% python3 -q
>>> import numpy as np
>>> np.set_printoptions(precision=2, suppress=True, linewidth=120, legacy="1.25")
>>> rnd = lambda a: np.round(a, 2) + 0
>>> other = np.array([[3, 3, 2, 3, 2, 2, 2, 1],
...     [1, 1, 3, 0, 2, 3, 1, 2],
...     [0, 1, 3, 1, 3, 1, 3, 3],
...     [2, 3, 0, 1, 3, 1, 2, 2],
...     [3, 0, 0, 0, 3, 2, 1, 1],
...     [1, 3, 3, 2, 0, 0, 3, 2],
...     [0, 1, 2, 2, 2, 2, 1, 1],
...     [3, 3, 1, 0, 3, 1, 3, 3]])
>>> E = np.tril(other)
>>> E
array([[3, 0, 0, 0, 0, 0, 0, 0],
       [1, 1, 0, 0, 0, 0, 0, 0],
       [0, 1, 3, 0, 0, 0, 0, 0],
       [2, 3, 0, 1, 0, 0, 0, 0],
       [3, 0, 0, 0, 3, 0, 0, 0],
       [1, 3, 3, 2, 0, 0, 0, 0],
       [0, 1, 2, 2, 2, 2, 1, 0],
       [3, 3, 1, 0, 3, 1, 3, 3]])
>>> rng = np.random.default_rng(362)
>>> other = E + rng.integers(-2, 3, (8, 7)) @ rng.integers(-2, 3, (7, 8))
>>> other
array([[  4,  -8,   1,   3,   0,  -1,   1,   1],
       [  4,   1,   1,   3,   5,  -5,   9,  -3],
       [  6,   0,  -8,  -1,   3,   3,  -3,  -3],
       [  2,  15,  -7,  -4,  -2,   3,   2,  -3],
       [  2,  -1,  -1,   1,   3,   0,   1,   1],
       [  6,   1, -10,  -2,   0,   6,  -9,   0],
       [ -4,   6,  -1,  -3,  -3,   1,   8,  -2],
       [ 12,  -4,   3,  -3,  -3,   0,   9,  -1]])
>>> np.abs(other - E).sum(axis=1)
array([16, 29, 31, 34,  6, 39, 32, 38])
>>> rnd(np.linalg.svd(other - E, compute_uv=False))
array([24.19, 19.41, 16.42, 11.17,  6.18,  1.78,  1.06,  0.  ])
>>> U, sig, Vt = np.linalg.svd(E)
>>> evecs = Vt[:(sig > 1e-8).sum()]
>>> vec = E[4] + -1 * E[7] + rng.integers(2) * np.eye(8)[6]
>>> vec
array([ 0., -3., -1.,  0.,  0., -1., -2., -3.])
>>> rnd(evecs.T @ evecs)
array([[ 1.  ,  0.  ,  0.  ,  0.  ,  0.  ,  0.  ,  0.  ,  0.  ],
       [ 0.  ,  1.  ,  0.  ,  0.  ,  0.  ,  0.  ,  0.  ,  0.  ],
       [ 0.  ,  0.  ,  1.  ,  0.  ,  0.  ,  0.  ,  0.  ,  0.  ],
       [ 0.  ,  0.  ,  0.  ,  1.  ,  0.  ,  0.  ,  0.  ,  0.  ],
       [ 0.  ,  0.  ,  0.  ,  0.  ,  1.  ,  0.  ,  0.  ,  0.  ],
       [ 0.  ,  0.  ,  0.  ,  0.  ,  0.  ,  0.87,  0.26, -0.21],
       [ 0.  ,  0.  ,  0.  ,  0.  ,  0.  ,  0.26,  0.49,  0.43],
       [ 0.  ,  0.  ,  0.  ,  0.  ,  0.  , -0.21,  0.43,  0.64]])
>>> rnd(np.diag(evecs.T @ evecs))
array([1.  , 1.  , 1.  , 1.  , 1.  , 0.87, 0.49, 0.64])
>>> r = np.linalg.matrix_rank(E)
>>> r
7
>>> N = np.linalg.svd(E)[2][r:].T
>>> rnd(N @ N.T)
array([[ 0.  ,  0.  ,  0.  ,  0.  ,  0.  ,  0.  ,  0.  ,  0.  ],
       [ 0.  ,  0.  ,  0.  ,  0.  ,  0.  ,  0.  ,  0.  ,  0.  ],
       [ 0.  ,  0.  ,  0.  ,  0.  ,  0.  ,  0.  ,  0.  ,  0.  ],
       [ 0.  ,  0.  ,  0.  ,  0.  ,  0.  ,  0.  ,  0.  ,  0.  ],
       [ 0.  ,  0.  ,  0.  ,  0.  ,  0.  ,  0.  ,  0.  ,  0.  ],
       [ 0.  ,  0.  ,  0.  ,  0.  ,  0.  ,  0.13, -0.26,  0.21],
       [ 0.  ,  0.  ,  0.  ,  0.  ,  0.  , -0.26,  0.51, -0.43],
       [ 0.  ,  0.  ,  0.  ,  0.  ,  0.  ,  0.21, -0.43,  0.36]])
>>> [int(np.linalg.matrix_rank(E[:i])) for i in range(1, len(E) + 1)]
[1, 2, 3, 4, 5, 5, 6, 7]
>>> N.shape
(8, 1)
>>> [int(np.linalg.matrix_rank(np.delete(E, i, axis=0))) for i in range(8)]
[7, 7, 7, 7, 6, 7, 6, 6]
>>> m1 = np.loadtxt("test3.csv", delimiter=",")
>>> m1
array([[-1.1 ,  1.4 , -2.8 ],
       [ 1.2 ,  0.1 , -0.28],
       [-1.7 ,  0.  ,  0.  ],
       [ 0.4 , -0.1 ,  0.21],
       [-1.4 , -2.1 ,  4.23],
       [ 0.  ,  1.3 , -2.7 ],
       [-0.6 , -1.1 ,  2.12],
       [-0.7 , -1.1 ,  2.16],
       [ 1.3 , -0.7 ,  1.17],
       [ 0.2 , -1.7 ,  3.19],
       [ 0.3 , -1.3 ,  2.69],
       [-0.4 ,  0.1 , -0.12],
       [-0.3 ,  0.9 , -1.74],
       [-0.8 , -1.  ,  2.09],
       [ 1.8 ,  0.1 , -0.26],
       [ 0.5 ,  0.4 , -0.84],
       [-0.9 ,  0.7 , -1.3 ],
       [ 1.7 , -0.1 ,  0.11]])
>>> W1 = np.array([[-1, -1],
...     [0, -1],
...     [-2, -1],
...     [1, -2],
...     [1, -1],
...     [2, 0],
...     [-1, -2],
...     [2, -2]])
>>> beta = np.array([-5, 3])
>>> hid = np.maximum(E @ W1 + beta, 0)
>>> print(np.linalg.matrix_rank(hid))
1
>>> hid
array([[0, 0],
       [0, 1],
       [0, 0],
       [0, 0],
       [0, 0],
       [0, 0],
       [0, 0],
       [0, 0]])
>>> C = np.array([[-2, 0, -3], [2, -3, -3]])
>>> (hid @ C).round(6).argmax(axis=1)
array([0, 0, 0, 0, 0, 0, 0, 0])
>>> cen = m1 - m1.mean(axis=0)
>>> evecs = np.linalg.svd(cen)[2][:2]
>>> other = cen - cen @ evecs.T @ evecs
>>> print(rnd(other.std(axis=0)))
[0.   0.03 0.02]
>>> def softmax(z):
...     e = np.exp(z - z.max(axis=-1, keepdims=True))
...     return e / e.sum(axis=-1, keepdims=True)
... 
>>> rnd(softmax(m1[15] + -1))
array([0.46, 0.42, 0.12])
>>> rnd(softmax(m1[15]))
array([0.46, 0.42, 0.12])
>>> scores = m1 @ m1.T / np.sqrt(3)
>>> print(softmax(scores).round(6).argmax(axis=1))
[ 0 14  2  9  4  0  4  4  9  4  4  0  0  4 14  5  0 14]
>>> cen = m1 - m1.mean(axis=0)
>>> U, sig, Vt = np.linalg.svd(cen, full_matrices=False)
>>> np.abs(Vt[0]).argmax()
2
>>> rnd((sig ** 2).sum() ** 2 / (sig ** 4).sum())
1.41
>>> rnd(np.abs(Vt[-1]))
array([0.02, 0.89, 0.45])
>>> rnd(sig ** 2 / (sig ** 2).sum())
array([0.82, 0.18, 0.  ])
>>> np.searchsorted(np.cumsum(sig ** 2) / (sig ** 2).sum(), 0.9) + 1
2
>>> idx = m1[:, 2] > np.median(m1[:, 2])
>>> r0 = m1[idx].mean(axis=0) - m1[~idx].mean(axis=0)
>>> ((m1 - m1.mean(axis=0)) @ r0 > 0).astype(int)
array([0, 0, 0, 0, 1, 0, 1, 1, 1, 1, 1, 0, 0, 1, 0, 0, 0, 0])
>>> A = np.load("mat.npy")
>>> A
array([[ 0., -2.,  0.,  0.,  0.,  0.,  0.],
       [-2.,  0., -2.,  0.,  0.,  0.,  0.],
       [ 0., -2.,  1., -2.,  0.,  0.,  0.],
       [ 0.,  0., -2.,  2., -2.,  0.,  0.],
       [ 0.,  0.,  0., -2.,  2., -2.,  0.],
       [ 0.,  0.,  0.,  0., -2.,  1., -2.],
       [ 0.,  0.,  0.,  0.,  0., -2.,  0.]])
>>> rnd(np.abs(np.linalg.eigvals(A)).max())
5.19
>>> rnd(np.sort(np.abs(np.linalg.eigvals(A))))
array([0.7 , 0.75, 2.12, 2.19, 2.86, 3.54, 5.19])
>>> np.trace(A)
6.0
>>> print(rnd(np.linalg.matrix_power(A, 3)))
[[  0. -16.   4.  -8.   0.   0.   0.]
 [-16.   4. -26.  12.  -8.   0.   0.]
 [  4. -26.  25. -38.  20.  -8.   0.]
 [ -8.  12. -38.  52. -48.  20.  -8.]
 [  0.  -8.  20. -48.  52. -38.  12.]
 [  0.   0.  -8.  20. -38.  25. -18.]
 [  0.   0.   0.  -8.  12. -18.   4.]]
>>> rnd(np.linalg.det(A))
-128.0
>>> (A + A.T) / 2
array([[ 0., -2.,  0.,  0.,  0.,  0.,  0.],
       [-2.,  0., -2.,  0.,  0.,  0.,  0.],
       [ 0., -2.,  1., -2.,  0.,  0.,  0.],
       [ 0.,  0., -2.,  2., -2.,  0.,  0.],
       [ 0.,  0.,  0., -2.,  2., -2.,  0.],
       [ 0.,  0.,  0.,  0., -2.,  1., -2.],
       [ 0.,  0.,  0.,  0.,  0., -2.,  0.]])
>>> np.allclose(A, A.T)
True
>>> J = np.load("x.npy")
>>> J
array([[ 0.42,  0.64,  0.39,  1.16,  0.83],
       [ 1.59,  3.27,  1.67,  4.91,  3.22],
       [-1.26, -2.28, -1.17, -3.49, -2.42],
       [-0.72, -1.53, -0.69, -2.21, -1.48],
       [-0.43, -0.79, -0.52, -1.25, -0.77],
       [ 0.33,  0.84,  0.41,  1.27,  0.9 ],
       [-1.95, -4.01, -1.91, -5.93, -3.85],
       [-0.47, -0.9 , -0.55, -1.43, -1.01],
       [-0.36, -0.74, -0.31, -1.01, -0.59],
       [-1.91, -3.63, -1.81, -5.54, -3.6 ],
       [-0.43, -1.01, -0.44, -1.54, -1.03],
       [ 0.89,  1.82,  0.87,  2.82,  1.85],
       [-1.05, -2.07, -1.03, -3.06, -2.12],
       [-0.22, -0.56, -0.36, -0.79, -0.51],
       [-1.08, -2.15, -1.24, -3.4 , -2.19],
       [-1.22, -2.45, -1.13, -3.6 , -2.4 ],
       [-0.14, -0.31, -0.25, -0.49, -0.24],
       [ 0.27,  0.6 ,  0.22,  0.94,  0.63],
       [ 1.02,  2.19,  1.08,  3.31,  2.22],
       [ 0.65,  1.36,  0.61,  1.89,  1.3 ],
       [-0.25, -0.36, -0.23, -0.61, -0.36],
       [-3.22, -6.41, -3.2 , -9.64, -6.38],
       [-0.12, -0.05, -0.08, -0.03, -0.06],
       [-0.44, -0.91, -0.42, -1.37, -0.92],
       [-0.55, -1.1 , -0.54, -1.84, -1.24],
       [ 0.52,  0.97,  0.54,  1.6 ,  1.02],
       [ 0.04,  0.21,  0.  ,  0.22,  0.08],
       [ 0.98,  1.93,  1.06,  3.08,  1.99],
       [-0.03,  0.09, -0.01,  0.14,  0.03],
       [-0.33, -0.62, -0.25, -0.84, -0.48]])
>>> U, sig, Vt = np.linalg.svd(J)
>>> np.argmax(sig[:-1] / (sig[1:] + 1e-6)) + 1
1
>>> other = U[:, :1] @ np.diag(sig[:1]) @ Vt[:1]
>>> rnd(np.linalg.norm(J - other) / np.linalg.norm(J))
0.02
>>> rnd(np.linalg.norm(J - other, 2)), rnd(sig[1])
(0.37, 0.37)
